>>> import numpy as np
>>> np.set_printoptions(suppress=True, linewidth=100)
>>> arr = np.diag(np.array([-2, 0, -1]))
>>> print(arr)
[[-2  0  0]
 [ 0  0  0]
 [ 0  0 -1]]
>>> rk = np.linalg.matrix_rank(arr)
>>> print(rk)
2
>>> null = np.linalg.svd(arr)[2][rk:].T
>>> print(arr @ null)
[[0.]
 [0.]
 [0.]]
>>> print(np.allclose(arr @ null, 0))
True
>>> print(null.shape)
(3, 1)
>>> print([int(np.linalg.matrix_rank(np.delete(arr, i, axis=0))) for i in range(3)])
[1, 2, 1]
>>> print([int(np.linalg.matrix_rank(arr[:, :j + 1])) for j in range(3)])
[1, 1, 2]
>>> U, sig, VT = np.linalg.svd(arr)
>>> vecs = VT[:(sig > 1e-8).sum()]
>>> rng = np.random.default_rng(726017)
>>> x = arr[0] + 2 * arr[1] + rng.integers(2) * np.eye(3)[2]
>>> print(x)
[-2.  0.  1.]
>>> print(np.diag(vecs.T @ vecs))
[1. 0. 1.]
>>> print(vecs.T @ vecs)
[[1. 0. 0.]
 [0. 0. 0.]
 [0. 0. 1.]]
>>> print(np.round(np.linalg.norm(x - vecs.T @ vecs @ x), 2))
0.0
>>> print(np.linalg.matrix_rank(np.vstack([arr, x])))
2
>>> print(np.linalg.matrix_power(arr - np.diag(np.diag(arr)), 3))
[[0 0 0]
 [0 0 0]
 [0 0 0]]
>>> print(arr @ arr)
[[4 0 0]
 [0 0 0]
 [0 0 1]]
>>> print([int(np.linalg.matrix_rank(np.linalg.matrix_power(arr, p))) for p in range(1, 4)])
[2, 2, 2]
>>> print(np.linalg.matrix_rank(arr - arr[0, 0] * np.eye(3)))
2
>>> print(np.prod(np.diag(arr)), round(float(np.linalg.det(arr)), 2))
0 0.0
>>> r0 = np.array([1, 0, 1, 2])
>>> r1 = np.array([8, 8, 6, 2, 8, 7, 5, 9])
>>> F = np.outer(r0, r1)
>>> print(F)
[[ 8  8  6  2  8  7  5  9]
 [ 0  0  0  0  0  0  0  0]
 [ 8  8  6  2  8  7  5  9]
 [16 16 12  4 16 14 10 18]]
>>> U, sig, VT = np.linalg.svd(F)
>>> vecs = VT[:(sig > 1e-8).sum()]
>>> x = F[0] + -1 * F[2] + rng.integers(2) * np.eye(8)[2]
>>> print(x)
[0. 0. 0. 0. 0. 0. 0. 0.]
>>> print(np.round(np.diag(vecs.T @ vecs), 2))
[0.17 0.17 0.09 0.01 0.17 0.13 0.06 0.21]
>>> print(np.round(np.linalg.norm(x - vecs.T @ vecs @ x), 2))
0.0
>>> print(np.linalg.matrix_rank(np.vstack([F, x])))
1
>>> print(np.allclose(vecs.T @ vecs @ x, x))
True
>>> print(np.argsort(-np.linalg.norm(F, axis=0).round(6), kind="stable")[:3])
[7 0 1]
>>> print(round(float(np.linalg.norm(F, 2) / np.linalg.norm(F)), 2))
1.0
>>> print([round(float(x), 2) for x in np.linalg.svd(F, compute_uv=False)[:3]])
[48.19, 0.0, 0.0]
>>> A2 = np.array([[3, -3], [9, -5], [5, -6], [0, 1], [-5, -1], [2, 2], [5, 2], [8, 7]])
>>> print(np.linalg.matrix_rank(F @ A2))
1
>>> print(np.einsum("ij->j", F))
[32 32 24  8 32 28 20 36]
>>> print(F @ A2)
[[197 -19]
 [  0   0]
 [197 -19]
 [394 -38]]
>>> print(np.linalg.matrix_rank(np.vstack([F, A2.T])))
3
>>> print(np.vstack([F, A2.T]).shape)
(6, 8)
>>> x = np.array([1, 2, 2, 3, 2, 1, 0, 0])
>>> print(np.linalg.norm(F @ x) <= np.linalg.norm(F, 2) * np.linalg.norm(x) + 1e-9)
True
>>> print(F @ (2 * x))
[130   0 130 260]
>>> print(np.einsum("ij,j->i", F, x))
[ 65   0  65 130]
>>> print((F * x).sum(axis=1))
[ 65   0  65 130]
>>> print(F @ np.ones(8))
[ 53.   0.  53. 106.]
>>> print((F @ x).argmax())
3
>>> print(F @ x)
[ 65   0  65 130]
>>> print(np.sign((F @ x).round(6)))
[1 0 1 1]
>>> print(F @ np.eye(8)[0])
[ 8.  0.  8. 16.]
